$ python -q
>>> import numpy as np
>>> from numpy import linalg as LA
>>> np.set_printoptions(precision=3, suppress=True, linewidth=140, sign=" ")
>>> W0 = np.array([[0, 8, 0, 0, 5],
...     [0, 0, 0, 0, 0],
...     [6, 0, 0, 5, 0],
...     [0, 0, 0, 0, 1],
...     [0, 0, 0, 1, 0],
...     [0, 3, 0, 0, 0]])
>>> print(LA.cond(W0) > 100)
True
>>> print([round(float(x), 3) for x in LA.svd(W0, compute_uv=False)[:3]])
[9.792, 7.837, 1.763]
>>> print(round(LA.norm(W0, 2) / LA.norm(W0), 3))
0.772
>>> print(LA.matrix_rank(W0, rtol=0.1))
3
>>> rng = np.random.default_rng(226821)
>>> out = W0 + rng.integers(-2, 3, (6, 4)) @ rng.integers(-2, 3, (4, 5))
>>> print(out)
[[ -4   4   0  -4   7]
 [  2 -10  10  -2   4]
 [  0   6  -8   3  -4]
 [  0   0  -2   0   3]
 [  4   7   0   6  -5]
 [  0   0   2  -1   1]]
>>> print(LA.matrix_rank(out - W0, tol=1e-8))
4
>>> print(out - W0)
[[ -4  -4   0  -4   2]
 [  2 -10  10  -2   4]
 [ -6   6  -8  -2  -4]
 [  0   0  -2   0   2]
 [  4   7   0   5  -5]
 [  0  -3   2  -1   1]]
>>> print(np.abs(out - W0).sum(axis=1))
[ 14  28  26   4  21   7]
>>> Uu, sv, Vt = LA.svd(W0)
>>> print(np.argmax(sv[:-1] / (sv[1:] + 1e-6)) + 1)
4
>>> print(sv)
[ 9.792  7.837  1.763  0.766  0.   ]
>>> out = Uu[:, :4] @ np.diag(sv[:4]) @ Vt[:4]
>>> print(out.round(3) + 0)
[[ 0.  8.  0.  0.  5.]
 [ 0.  0.  0.  0.  0.]
 [ 6.  0.  0.  5.  0.]
 [ 0.  0.  0.  0.  1.]
 [ 0.  0.  0.  1.  0.]
 [ 0.  3.  0.  0.  0.]]
>>> print(round(LA.norm(W0 - out, 2), 3), sv[4])
0.0 0.0
>>> def softmax(z):
...     e = np.exp(z - z.max(axis=-1, keepdims=True))
...     return e / e.sum(axis=-1, keepdims=True)
... 
>>> print(softmax(W0[4]))
[ 0.149  0.149  0.149  0.405  0.149]
>>> att = W0 @ W0.T / np.sqrt(5)
>>> print(np.round(softmax(att), 3) + 0)
[[ 1.     0.     0.     0.     0.     0.   ]
 [ 0.167  0.167  0.167  0.167  0.167  0.167]
 [ 0.     0.     1.     0.     0.     0.   ]
 [ 0.627  0.067  0.067  0.105  0.067  0.067]
 [ 0.067  0.067  0.627  0.067  0.105  0.067]
 [ 0.999  0.     0.     0.     0.     0.001]]
>>> print(softmax(att).round(6).argmax(axis=1))
[ 0  0  2  0  2  0]
>>> print(softmax(att)[4] @ W0)
[ 3.763  0.737  0.     3.24   0.402]
>>> print(LA.norm(W0, axis=0))
[ 6.     8.544  0.     5.099  5.099]
>>> print(W0[4] @ W0[0])
0
>>> print(round(LA.norm(W0[4], 1), 3), round(LA.norm(W0[4], np.inf), 3))
1.0 1.0
>>> print(LA.norm(W0, axis=1))
[ 9.434  0.     7.81   1.     1.     3.   ]
>>> print(round(LA.norm(W0, 2), 3))
9.792
>>> print(np.round(LA.norm(W0[4] - W0[0]), 3))
9.487
>>> data = np.array([[1, -1, -1, 1, -1, 1, 1, -1],
...     [1, 1, -1, -1, -1, -1, 1, 1],
...     [1, -1, 1, -1, 1, -1, 1, -1]])
>>> f, v = data[2], data[0]
>>> print(f @ v)
0
>>> print(f @ f)
8
>>> pr = (f @ v) / (f @ f) * f
>>> print(round(float(LA.norm(f + v) ** 2 + LA.norm(f - v) ** 2), 3))
32.0
>>> print(LA.matrix_rank(np.outer(f, v)))
1
>>> print((v - pr) @ f)
0.0
>>> print(pr)
[ 0. -0.  0. -0.  0. -0.  0. -0.]
>>> f = np.array([-1, -1, 0])
>>> print(np.cross(data[2, :3], data[1, :3]))
[ 0  2  2]
>>> print(np.convolve(data[2], f))
[-1  0  0  0  0  0  0  0  1  0]
>>> print(np.correlate(data[2], data[1], "full"))
[ 1  0 -1  0 -1  0  1  0 -1  0  1  0  1  0 -1]
>>> print(np.round(LA.norm(data), 3))
4.899
>>> print(data.mean(axis=0))
[ 1.    -0.333 -0.333 -0.333 -0.333 -0.333  1.    -0.333]
>>> x0 = np.array([-1, -2, 0, -1, 2, 0, -2, 0])
>>> print(np.sign((data @ x0).round(6)))
[-1 -1  1]
>>> print(data @ (2 * x0))
[ -8 -12   4]
>>> print(data @ np.ones(8))
[ 0.  0.  0.]
>>> M = np.diag(3 * np.array([0, 0, 1, 0, 1])) + np.array([[1, 2, 1, 2, 0],
...     [1, 1, 2, 0, 1],
...     [2, 2, 1, 1, 1],
...     [2, 1, 1, 0, 1],
...     [1, 0, 1, 1, 0]])
>>> print(M)
[[ 1  2  1  2  0]
 [ 1  1  2  0  1]
 [ 2  2  4  1  1]
 [ 2  1  1  0  1]
 [ 1  0  1  1  3]]
>>> x0 = np.array([0, 3, 1, 2, 0])
>>> rhs = M @ x0
>>> print(rhs)
[ 11   5  12   4   3]
>>> print(np.round(LA.solve(M, -3 * rhs), 3) + 0)
[ 0. -9. -3. -6.  0.]
>>> f = np.array([2, -1, -1, 2, 0])
>>> out = M + np.outer(f, np.eye(5)[0])
>>> print(LA.matrix_rank(LA.inv(out) - LA.inv(M), tol=1e-8))
1
>>> print(LA.matrix_rank(out - M))
1
>>> out = M[0, 0] * M[1:] - np.outer(M[1:, 0], M[0])
>>> print(out)
[[ 0 -1  1 -2  1]
 [ 0 -2  2 -3  1]
 [ 0 -3 -1 -4  1]
 [ 0 -2  0 -1  3]]
>>> print(np.flatnonzero(~out.round(6).any(axis=1)))
[]
>>> print(LA.matrix_rank(out), LA.matrix_rank(M))
4 5
>>> print(M[:, 0] / M[0, 0])
[ 1.  1.  2.  2.  1.]
>>> print(LA.eigvals(M))
[ 6.902+0.j    -1.663+0.j     0.653+0.376j  0.653-0.376j  2.455+0.j   ]
>>> print(round(float(LA.eigvals(M).sum().real), 3))
9.0
>>> print(np.round(LA.det(M.T), 3))
-16.0
>>> print(np.poly(M))
[  1.  -9.  12.  22. -36.  16.]
>>> print(round(float(LA.det(M[::-1])), 3))
-16.0
>>> print(round(LA.det(2 * M), 3), round(float(LA.det(M)), 3))
-512.0 -16.0
>>> out = np.array([[0, 1, 1], [1, 0, 2], [2, 2, 1], [1, 1, 1], [1, 0, 0]])
>>> print(np.einsum("ij,ij->i", M, M))
[ 10   7  26   7  12]
>>> print(np.einsum("ik,kj->ij", M, out))
[[  6   5   8]
 [  6   5   5]
 [ 12  11  11]
 [  4   4   5]
 [  6   4   3]]
>>> print(M @ out)
[[  6   5   8]
 [  6   5   5]
 [ 12  11  11]
 [  4   4   5]
 [  6   4   3]]
>>> print(np.vstack([M, out.T]).shape)
(8, 5)
>>> print(np.einsum("ik,kj->ji", M, out))
[[  6   6  12   4   6]
 [  5   5  11   4   4]
 [  8   5  11   5   3]]
>>> print(LA.matrix_rank(np.vstack([M, out.T])))
5
>>> print(out.T @ M.T)
[[  6   6  12   4   6]
 [  5   5  11   4   4]
 [  8   5  11   5   3]]
>>> A = np.loadtxt("block12.csv", delimiter=",")
>>> print(A)
[[ 0.  3.  2. -4.  9.]
 [ 3.  0.  0.  0.  0.]
 [ 2.  0.  0.  0.  0.]
 [-4.  0.  0.  0.  0.]
 [ 9.  0.  0.  0.  0.]]
>>> out = A / np.sqrt((A ** 2).mean(axis=1, keepdims=True))
>>> print(LA.matrix_rank(out) == LA.matrix_rank(A))
True
>>> print(LA.matrix_rank(A - A.mean(axis=1, keepdims=True)))
2
>>> print(LA.norm(out, axis=1))
[ 2.236  2.236  2.236  2.236  2.236]
>>> E = 0.7 ** np.abs(np.subtract.outer(np.arange(9), np.arange(9)))
>>> print(E)
[[ 1.     0.7    0.49   0.343  0.24   0.168  0.118  0.082  0.058]
 [ 0.7    1.     0.7    0.49   0.343  0.24   0.168  0.118  0.082]
 [ 0.49   0.7    1.     0.7    0.49   0.343  0.24   0.168  0.118]
 [ 0.343  0.49   0.7    1.     0.7    0.49   0.343  0.24   0.168]
 [ 0.24   0.343  0.49   0.7    1.     0.7    0.49   0.343  0.24 ]
 [ 0.168  0.24   0.343  0.49   0.7    1.     0.7    0.49   0.343]
 [ 0.118  0.168  0.24   0.343  0.49   0.7    1.     0.7    0.49 ]
 [ 0.082  0.118  0.168  0.24   0.343  0.49   0.7    1.     0.7  ]
 [ 0.058  0.082  0.118  0.168  0.24   0.343  0.49   0.7    1.   ]]
>>> x0 = np.array([5, 0, 5, -2, 4, -1, -1, -1, 1])
>>> rhs = E @ x0
>>> beta, lr = np.zeros(9), 1 / LA.norm(E, 2) ** 2
>>> for i in range(15):
...     beta -= lr * E.T @ (E @ beta - rhs)
...     if i % 5 == 0: print(i, round(LA.norm(E @ beta - rhs), 3))
... 
0 6.352
5 2.354
10 1.692
>>> print(beta)
[ 2.846  2.721  2.393  1.507  0.962  0.088 -0.437 -0.489 -0.247]
>>> print(round(float(LA.cond(E)), 3))
22.514
